$ python3 -q
>>> import numpy as np
>>> from numpy import linalg as LA
>>> np.set_printoptions(precision=2, suppress=True, linewidth=100)
>>> feats = np.loadtxt("w.csv", delimiter=",")
>>> feats
array([[ 0.,  1.,  2.],
       [ 1.,  2.,  4.],
       [ 1.,  3.,  4.],
       [ 3.,  4.,  5.],
       [ 5.,  5.,  6.],
       [ 5.,  7.,  7.],
       [ 5.,  8.,  7.],
       [ 7., 10.,  7.],
       [ 9., 10.,  9.],
       [10., 10., 10.]])
>>> Ac = feats - feats.mean(axis=0)
>>> U, sig, VT = LA.svd(Ac, full_matrices=False)
>>> np.abs(U[:, 0]).argmax()
np.int64(0)
>>> VT[0] * np.sign(VT[0, np.abs(VT[0]).argmax()])
array([0.63, 0.64, 0.44])
>>> np.round(Ac.mean(axis=0), 2) + 0
array([0., 0., 0.])
>>> sig
array([16.05,  2.46,  1.34])
>>> A2 = feats / np.sqrt((feats ** 2).mean(axis=1, keepdims=True))
>>> LA.norm(A2, axis=1)
array([1.73, 1.73, 1.73, 1.73, 1.73, 1.73, 1.73, 1.73, 1.73, 1.73])
>>> print(feats - feats.mean(axis=1, keepdims=True))
[[-1.    0.    1.  ]
 [-1.33 -0.33  1.67]
 [-1.67  0.33  1.33]
 [-1.    0.    1.  ]
 [-0.33 -0.33  0.67]
 [-1.33  0.67  0.67]
 [-1.67  1.33  0.33]
 [-1.    2.   -1.  ]
 [-0.33  0.67 -0.33]
 [ 0.    0.    0.  ]]
>>> proj = feats @ LA.solve(feats.T @ feats, feats.T)
>>> np.round(LA.eigvalsh(proj), 2) + 0
array([0., 0., 0., 0., 0., 0., 0., 1., 1., 1.])
>>> print(np.allclose(proj @ proj, proj))
True
>>> x = np.array([0, 2, -1])
>>> feats @ np.ones(3)
array([ 3.,  7.,  8., 12., 16., 19., 20., 24., 28., 30.])
>>> (feats @ x).argmax()
np.int64(7)
>>> (feats * x).sum(axis=1)
array([ 0.,  0.,  2.,  3.,  4.,  7.,  9., 13., 11., 10.])
>>> np.einsum("ij,j->i", feats, x)
array([ 0.,  0.,  2.,  3.,  4.,  7.,  9., 13., 11., 10.])
>>> np.sign((feats @ x).round(6))
array([0., 0., 1., 1., 1., 1., 1., 1., 1., 1.])
>>> LA.norm(feats @ x) <= LA.norm(feats, 2) * LA.norm(x) + 1e-9
np.True_
>>> feats @ (2 * x)
array([ 0.,  0.,  4.,  6.,  8., 14., 18., 26., 22., 20.])
>>> feats @ x
array([ 0.,  0.,  2.,  3.,  4.,  7.,  9., 13., 11., 10.])
>>> E = np.array([[2, 1, 3, 3], [-2, -2, 3, 3], [-3, 3, 3, -2]])
>>> E[-1] = E[0] + 5 * E[1]
>>> E
array([[ 2,  1,  3,  3],
       [-2, -2,  3,  3],
       [-8, -9, 18, 18]])
>>> U, sig, VT = LA.svd(E)
>>> print(np.argmax(sig[:-1] / (sig[1:] + 1e-6)) + 1)
2
>>> sig.round(2) + 0
array([28.76,  3.85,  0.  ])
>>> A2 = U[:, :2] @ np.diag(sig[:2]) @ VT[:2]
>>> LA.matrix_rank(E, rtol=0.05)
np.int64(2)
>>> round(LA.norm(E - A2, 2), 2), np.round(sig[2], 2)
(np.float64(0.0), np.float64(0.0))
>>> print(A2)
[[ 2.  1.  3.  3.]
 [-2. -2.  3.  3.]
 [-8. -9. 18. 18.]]
>>> print(round(float(LA.norm(E - A2) / LA.norm(E)), 2))
0.0
>>> U, sig, VT = LA.svd(E)
>>> V = VT[:(sig > 1e-8).sum()]
>>> rng = np.random.default_rng(8771)
>>> x = E[0] + -3 * E[2] + rng.integers(2) * np.eye(4)[0]
>>> x
array([ 26.,  28., -51., -51.])
>>> round(LA.norm(x - V.T @ V @ x), 2)
np.float64(0.0)
>>> V.T @ V
array([[ 0.64,  0.48,  0.04,  0.04],
       [ 0.48,  0.37, -0.05, -0.05],
       [ 0.04, -0.05,  0.5 ,  0.5 ],
       [ 0.04, -0.05,  0.5 ,  0.5 ]])
>>> print(np.diag(V.T @ V))
[0.64 0.37 0.5  0.5 ]
>>> np.allclose(V.T @ V @ x, x)
True
>>> np.round(np.trace(LA.pinv(E) @ E), 2)
np.float64(2.0)
>>> LA.lstsq(E[:-1].T, E[-1])[2]
np.int32(2)
>>> print(np.abs(np.diag(LA.qr(E)[1])) > 1e-9)
[ True  True False]
>>> print(np.unique(E.round(6), axis=0).shape)
(3, 4)
>>> m1 = np.loadtxt("mat.csv", delimiter=",")
>>> print(m1)
[[3. 1. 3.]
 [3. 0. 5.]
 [3. 3. 5.]
 [3. 6. 0.]
 [3. 3. 3.]
 [3. 7. 0.]
 [3. 0. 7.]
 [3. 3. 0.]
 [3. 3. 0.]
 [3. 2. 7.]
 [3. 1. 1.]
 [3. 1. 0.]
 [3. 3. 7.]
 [3. 7. 0.]
 [3. 7. 0.]
 [3. 4. 5.]
 [3. 3. 1.]
 [3. 0. 5.]
 [3. 4. 0.]
 [3. 7. 0.]
 [3. 3. 0.]
 [3. 0. 7.]]
>>> W = np.array([[1, 0, 2, 0], [1, 2, 0, 2], [2, 1, 1, 1]])
>>> b = np.array([-1, -5, -3, 0])
>>> H = np.maximum(m1 @ W + b, 0)
>>> (H > 0).astype(int)
array([[1, 0, 1, 1],
       [1, 0, 1, 1],
       [1, 1, 1, 1],
       [1, 1, 1, 1],
       [1, 1, 1, 1],
       [1, 1, 1, 1],
       [1, 1, 1, 1],
       [1, 1, 1, 1],
       [1, 1, 1, 1],
       [1, 1, 1, 1],
       [1, 0, 1, 1],
       [1, 0, 1, 1],
       [1, 1, 1, 1],
       [1, 1, 1, 1],
       [1, 1, 1, 1],
       [1, 1, 1, 1],
       [1, 1, 1, 1],
       [1, 0, 1, 1],
       [1, 1, 1, 1],
       [1, 1, 1, 1],
       [1, 1, 1, 1],
       [1, 1, 1, 1]])
>>> cent = np.array([[-5, 5, -1], [-2, -5, -3], [1, 4, -2], [2, -4, -5]])
>>> W @ cent
array([[ -3,  13,  -5],
       [ -5, -13, -17],
       [ -9,   5, -12]])
>>> A2 = np.array([[1, 2], [3, 3]])
>>> cent = np.array([[-8, 5], [-2, -3]])
>>> arr = np.kron(A2, cent)
>>> arr
array([[ -8,   5, -16,  10],
       [ -2,  -3,  -4,  -6],
       [-24,  15, -24,  15],
       [ -6,  -9,  -6,  -9]])
>>> r0, v = arr[3], arr[2]
>>> r0 @ r0
np.int64(234)
>>> print(r0 @ v)
18
>>> p = (r0 @ v) / (r0 @ r0) * r0
>>> print(np.outer(r0, v))
[[ 144  -90  144  -90]
 [ 216 -135  216 -135]
 [ 144  -90  144  -90]
 [ 216 -135  216 -135]]
>>> p
array([-0.46, -0.69, -0.46, -0.69])
>>> print(LA.matrix_rank(np.outer(r0, v)))
1
>>> A2 = arr + rng.integers(-2, 3, (4, 2)) @ rng.integers(-2, 3, (2, 4))
>>> print(A2)
[[ -6   5 -20  12]
 [ -1  -3  -6  -4]
 [-27  15 -18  14]
 [ -6  -9  -6  -9]]
>>> np.round(LA.svd(A2 - arr, compute_uv=False), 2) + 0
array([8.72, 1.72, 0.  , 0.  ])
>>> np.abs(A2 - arr).sum(axis=1)
array([ 8,  5, 10,  0])
>>> M = np.load("layer2.npy")
>>> M
array([[ 0.67,  0.91,  0.8 ],
       [-1.18, -2.45, -2.32],
       [ 0.8 ,  1.36,  1.41],
       [-0.48, -1.05, -0.89],
       [-0.14, -0.58, -0.61],
       [-0.82, -1.48, -1.74],
       [ 1.1 ,  2.06,  2.16],
       [ 0.77,  1.59,  1.43],
       [ 0.85,  1.72,  1.63],
       [ 0.34,  0.82,  0.9 ]])
>>> U, sig, VT = LA.svd(M)
>>> sig
array([7.14, 0.32, 0.27])
>>> np.argmax(sig[:-1] / (sig[1:] + 1e-6)) + 1
np.int64(1)
>>> A2 = U[:, :1] @ np.diag(sig[:1]) @ VT[:1]
>>> print(round(float(LA.norm(M - A2, 2)), 2), np.round(sig[1], 2))
0.32 0.32
>>> LA.matrix_rank(A2)
np.int64(1)
>>> LA.matrix_rank(M, rtol=0.05)
np.int64(1)
